% python3 -q
>>> import numpy as np
>>> import numpy.linalg as la
>>> np.set_printoptions(precision=1, suppress=True, linewidth=140)
>>> W0 = np.load("layer0.npy")
>>> W0
array([[-1, -2],
       [-2, 39]])
>>> A2 = W0 / la.norm(W0, axis=1, keepdims=True)
>>> G = A2 @ A2.T
>>> (np.abs(G) > 0.9).astype(int)
array([[1, 0],
       [0, 1]])
>>> la.norm(A2, axis=1)
array([1., 1.])
>>> arr = np.maximum(np.array([[-3],
...     [2],
...     [0],
...     [-1],
...     [-2],
...     [3],
...     [1],
...     [3],
...     [1],
...     [1],
...     [3],
...     [-3],
...     [0],
...     [2],
...     [-3],
...     [-3],
...     [2],
...     [-3],
...     [1],
...     [2],
...     [-2],
...     [3],
...     [-1]]) @ np.array([[0, 0, -4]]) + np.array([0, 1, 2]), 0)
>>> arr
array([[ 0,  1, 14],
       [ 0,  1,  0],
       [ 0,  1,  2],
       [ 0,  1,  6],
       [ 0,  1, 10],
       [ 0,  1,  0],
       [ 0,  1,  0],
       [ 0,  1,  0],
       [ 0,  1,  0],
       [ 0,  1,  0],
       [ 0,  1,  0],
       [ 0,  1, 14],
       [ 0,  1,  2],
       [ 0,  1,  0],
       [ 0,  1, 14],
       [ 0,  1, 14],
       [ 0,  1,  0],
       [ 0,  1, 14],
       [ 0,  1,  0],
       [ 0,  1,  0],
       [ 0,  1, 10],
       [ 0,  1,  0],
       [ 0,  1,  6]])
>>> # rows 1 and 5 are equal
>>> A2 = arr / np.sqrt((arr ** 2).mean(axis=1, keepdims=True))
>>> A2[16]
array([0. , 1.7, 0. ])
>>> la.norm(A2, axis=1)
array([1.7, 1.7, 1.7, 1.7, 1.7, 1.7, 1.7, 1.7, 1.7, 1.7, 1.7, 1.7, 1.7, 1.7, 1.7, 1.7, 1.7, 1.7, 1.7, 1.7, 1.7, 1.7, 1.7])
>>> la.matrix_rank(A2) == la.matrix_rank(arr)
np.True_
>>> np.argsort(-la.norm(arr, axis=0).round(6), kind="stable")[:3]
array([2, 1, 0])
>>> [round(float(x), 1) for x in la.svd(arr, compute_uv=False)[:3]]
[35.6, 3.7, 0.0]
>>> left, s, Vh = la.svd(arr)
>>> V = Vh[:(s > 1e-8).sum()]
>>> rng = np.random.default_rng(552)
>>> vec = arr[21] + -3 * arr[5] + rng.integers(2) * np.eye(3)[0]
>>> vec
array([ 0., -2.,  0.])
>>> np.diag(V.T @ V)
array([0., 1., 1.])
>>> np.round(V.T @ V, 1) + 0
array([[0., 0., 0.],
       [0., 1., 0.],
       [0., 0., 1.]])
>>> np.allclose(V.T @ V @ vec, vec)
True
>>> left, s, Vh = la.svd(arr, full_matrices=False)
>>> np.round(Vh @ Vh.T, 1) + 0
array([[1., 0., 0.],
       [0., 1., 0.],
       [0., 0., 1.]])
>>> np.allclose(left * s @ Vh, arr)
True
>>> np.round(left.T @ arr @ Vh.T, 1) + 0
array([[35.6,  0. ,  0. ],
       [ 0. ,  3.7,  0. ],
       [ 0. ,  0. ,  0. ]])
>>> M = np.array([[0, -6], [6, 0]])
>>> # antisymmetric, zero diagonal
>>> (M - M.T) / 2
array([[ 0., -6.],
       [ 6.,  0.]])
>>> np.trace(M)
np.int64(0)
>>> (M + M.T) / 2
array([[0., 0.],
       [0., 0.]])
>>> round(float(np.abs(la.eigvals(M)).max()), 1)
6.0
>>> np.sort(np.abs(la.eigvals(M)))
array([6., 6.])
>>> round(float(la.det(M)), 1)
36.0
>>> labels = rng.permutation(2)
>>> labels
array([1, 0])
>>> A2 = M[labels][:, labels]
>>> np.sort(np.abs(la.eigvals(A2)))
array([6., 6.])
>>> round(float(la.det(A2)), 1), round(la.det(M[labels]), 1)
(36.0, np.float64(-36.0))
>>> np.diag(A2)
array([0, 0])
>>> th = np.radians(120)
>>> r_ = np.eye(2)
>>> r_[1, 1] = r_[0, 0] = np.cos(th)
>>> r_[1, 0], r_[0, 1] = -np.sin(th), np.sin(th)
>>> r_
array([[-0.5,  0.9],
       [-0.9, -0.5]])
>>> A2 = M @ r_.T
>>> np.allclose(la.norm(M, axis=1), la.norm(A2, axis=1))
True
>>> np.round(la.det(r_), 1), round(float(np.trace(r_)), 1)
(np.float64(1.0), -1.0)
>>> m1 = np.load("mat.npy")
>>> m1
array([[ 12.,  -4.,   5.,   3.],
       [  4.,  -2.,   2.,   6.],
       [-10.,   4.,  -3.,  -3.],
       [  4., -10.,   2.,  14.]])
>>> u = np.array([1, 4])
>>> np.array([np.convolve(row, u, "same") for row in m1])
array([[ 12.,  44., -11.,  23.],
       [  4.,  14.,  -6.,  14.],
       [-10., -36.,  13., -15.],
       [  4.,   6., -38.,  22.]])
